$ python -q
>>> import numpy as np
>>> import numpy.linalg as la
>>> np.set_printoptions(precision=2, suppress=True, linewidth=160)
>>> rng = np.random.default_rng(71848)
>>> idx = rng.integers(0, 3, 3)
>>> m1 = np.array([[-2, 1, 0], [2, -2, -2], [2, 2, 1]]) * (idx[:, None] == idx)
>>> m1
array([[-2,  0,  0],
       [ 0, -2,  0],
       [ 0,  0,  1]])
>>> u = np.array([-3, 2, 1])
>>> M2 = m1 + np.outer(u, np.eye(3)[2])
>>> la.matrix_rank(M2 - m1)
np.int64(1)
>>> M2
array([[-2.,  0., -3.],
       [ 0., -2.,  2.],
       [ 0.,  0.,  2.]])
>>> M2 @ M2
array([[4., 0., 0.],
       [0., 4., 0.],
       [0., 0., 4.]])
>>> [int(la.matrix_rank(la.matrix_power(M2, p))) for p in range(1, 4)]
[3, 3, 3]
>>> vals, V = la.eigh(m1)
>>> x0 = np.array([1, 5, 4])
>>> la.eigvalsh(m1[1:, 1:])
array([-2.,  1.])
>>> np.abs(m1).sum(axis=1).max(), np.abs(vals).max()
(np.int64(2), np.float64(2.0))
>>> data = np.load("a.npy")
>>> data
array([[-3, -2, -1],
       [ 0,  1,  2],
       [ 3,  4,  5],
       [ 6,  7,  8]])
>>> # null space of dimension 1
>>> Uu, sig, Vt = la.svd(data)
>>> np.argmax(sig[:-1] / (sig[1:] + 1e-6)) + 1
np.int64(2)
>>> M2 = Uu[:, :2] @ np.diag(sig[:2]) @ Vt[:2]
>>> np.round(np.abs(data - M2).max(), 2)
np.float64(0.0)
>>> round(float(la.norm(data - M2, 2)), 2), round(sig[2], 2)
(0.0, np.float64(0.0))
>>> M2.round(2) + 0
array([[-3., -2., -1.],
       [ 0.,  1.,  2.],
       [ 3.,  4.,  5.],
       [ 6.,  7.,  8.]])
>>> np.allclose(data[:-1].T @ la.lstsq(data[:-1].T, data[-1])[0], data[-1])
True
>>> M2 = data[0, 0] * data[1:] - np.outer(data[1:, 0], data[0])
>>> M2
array([[  0,  -3,  -6],
       [  0,  -6, -12],
       [  0,  -9, -18]])
>>> la.matrix_rank(M2), la.matrix_rank(data)
(np.int64(1), np.int64(2))
>>> data[:, 0] / data[0, 0]
array([ 1., -0., -1., -2.])
>>> F = np.load("data.npy")
>>> F
array([[ -1. ,   1. ,  -6. ,   0.6],
       [ -0.4,   1. ,   8. ,   0.3],
       [  0.5,   1.4,  22. ,   0.7],
       [  0.4,  -0.5, -12. ,  -0.1]])
>>> # column 2 dominates
>>> np.round(la.det(2 * F), 2), round(la.det(F), 2)
(np.float64(-78.43), np.float64(-4.9))
>>> la.eigvals(F)
array([22.01+0.j , -0.79+0.j ,  0.34+0.4j,  0.34-0.4j])
>>> np.einsum("ij,ji->", F, F)
np.float64(484.99)
>>> M2 = la.inv(F)
>>> np.round(la.det(F) * la.det(M2), 2)
np.float64(1.0)
>>> (np.abs(M2) > 1e-9).astype(int)
array([[1, 1, 1, 1],
       [1, 1, 1, 1],
       [1, 1, 1, 1],
       [1, 1, 1, 1]])
>>> np.round(la.cond(F), 2)
np.float64(199.67)
>>> round(float(la.slogdet(F)[0]), 2)
-1.0
>>> round(np.log10(la.cond(F)))
2
>>> la.matrix_rank(F, rtol=0.1)
np.int64(1)
>>> round(la.norm(F, 2) / la.norm(F), 2)
np.float64(1.0)
>>> np.argsort(-la.norm(F, axis=0).round(6), kind="stable")[:3]
array([2, 1, 0])
>>> u = np.array([2, 1])
>>> np.convolve(F[1], u)
array([-0.8,  1.6, 17. ,  8.6,  0.3])
>>> np.correlate(F[1], F[0], "full")
array([ -0.24,   3.  ,  -1.6 , -46.42,   5.2 ,  -7.7 ,  -0.3 ])
>>> np.cross(F[1, :3], F[0, :3])
array([-14. , -10.4,   0.6])
>>> W0 = np.loadtxt("x.csv", delimiter=",")
>>> W0
array([[ -7.79, -13.98, -12.45],
       [ -1.59,  -1.08,  -1.4 ],
       [ -1.86,  -5.2 ,  -5.27],
       [ -2.01,  -4.25,  -4.3 ],
       [ -7.2 , -14.77, -12.6 ],
       [ -5.17, -15.15, -11.08],
       [ -6.92, -12.25, -10.85],
       [ -4.18,  -8.71,  -7.99],
       [ -6.  , -16.15, -13.  ],
       [ -1.89,  -5.39,  -4.1 ],
       [ -4.43,  -4.12,  -5.7 ],
       [ -0.3 ,  -0.09,  -0.72],
       [ -2.76,  -3.14,  -3.35],
       [ -4.06,  -2.49,  -4.8 ],
       [ -5.85, -15.56, -12.51],
       [ -5.61,  -7.09,  -6.91],
       [ -2.12,  -6.26,  -5.1 ],
       [ -4.42,  -7.24,  -6.8 ],
       [ -5.61,  -7.43,  -7.28],
       [ -0.5 ,  -0.49,  -1.02],
       [ -6.22,  -9.84,  -9.21]])
>>> C = W0[[2, 10]].astype(float)
>>> for _ in range(5):
...     idx = la.norm(W0[:, None] - C, axis=-1).argmin(axis=1)
...     C = np.array([W0[idx == j].mean(axis=0) for j in range(2)])
... 
>>> idx
array([1, 0, 0, 0, 1, 1, 1, 1, 1, 0, 0, 0, 0, 0, 1, 0, 0, 0, 0, 0, 1])
>>> np.abs(C[1] - C[0]).argmax()
np.int64(1)
>>> C
array([[ -2.86,  -4.17,  -4.37],
       [ -6.17, -13.3 , -11.21]])
>>> u = np.array([-8, 9, -7])
>>> np.array([np.convolve(row, u, "same") for row in C])
array([[  7.67,  17.36, -10.07],
       [ 50.91,  13.14,  -7.79]])
>>> np.convolve(C[1], u)
array([49.33, 50.91, 13.14, -7.79, 78.48])
>>> np.polyval(u, C[1])
array([ -366.68, -1542.1 , -1113.44])
>>> np.cross(C[1, :3], C[0, :3])
array([ 11.26,   5.13, -12.28])
>>> E = np.load("m.npy")
>>> E
array([[-3.85,  0.8 ,  3.09],
       [-2.39, -0.06, -4.39],
       [ 1.48, -2.67,  3.96],
       [-2.89, -0.2 , -4.08],
       [ 3.52, -1.19, -3.34],
       [ 3.78, -2.86,  1.58],
       [-0.64, -1.06, -4.84],
       [ 0.33,  0.59,  4.95],
       [ 0.92,  0.88,  4.84],
       [-4.36, -2.28, -0.9 ],
       [ 1.01, -4.26, -2.41],
       [-2.36,  1.75, -4.05],
       [ 2.36, -3.25,  2.98],
       [ 3.15,  1.95, -3.36],
       [-1.13,  0.2 , -4.87],
       [ 2.8 , -3.06,  2.79],
       [-0.17, -2.09, -4.54],
       [ 2.82,  3.87,  1.43],
       [-3.4 ,  1.14, -3.48],
       [-1.53, -4.04,  2.52],
       [-4.22,  1.52, -2.21],
       [-0.99,  4.72,  1.33],
       [-3.07, -3.5 ,  1.81],
       [ 4.6 , -0.51, -1.9 ],
       [ 2.81, -4.08, -0.67],
       [-0.85, -4.01, -2.86],
       [ 2.64, -3.46,  2.47]])
>>> D = la.norm(E[:, None] - E[None], axis=-1)
>>> (D + 1e9 * np.eye(27)).round(6).argmin(axis=1)
array([22,  3, 12,  1, 23, 26, 16,  8,  7, 22, 25, 18, 15,  4,  6, 12,  6, 21, 11, 22, 18, 17, 19,  4, 10, 10, 15])
>>> D[:5, :5]
array([[0.  , 7.67, 6.42, 7.3 , 9.98],
       [7.67, 0.  , 9.57, 0.6 , 6.11],
       [6.42, 9.57, 0.  , 9.48, 7.72],
       [7.3 , 0.6 , 9.48, 0.  , 6.53],
       [9.98, 6.11, 7.72, 6.53, 0.  ]])
>>> gram = np.cov(E, rowvar=False)
>>> gram.shape
(3, 3)
>>> gram
array([[ 7.54, -1.32,  2.09],
       [-1.32,  6.35, -0.96],
       [ 2.09, -0.96, 10.88]])
>>> E.std(axis=0)
array([2.7 , 2.47, 3.24])
>>> np.argsort(-E.std(axis=0).round(6), kind="stable")
array([2, 0, 1])
>>> np.polyfit(E[:, 2], E[:, 0], 1)
array([0.19, 0.11])
>>> np.median(E, axis=0)
array([-0.17, -1.06, -0.9 ])
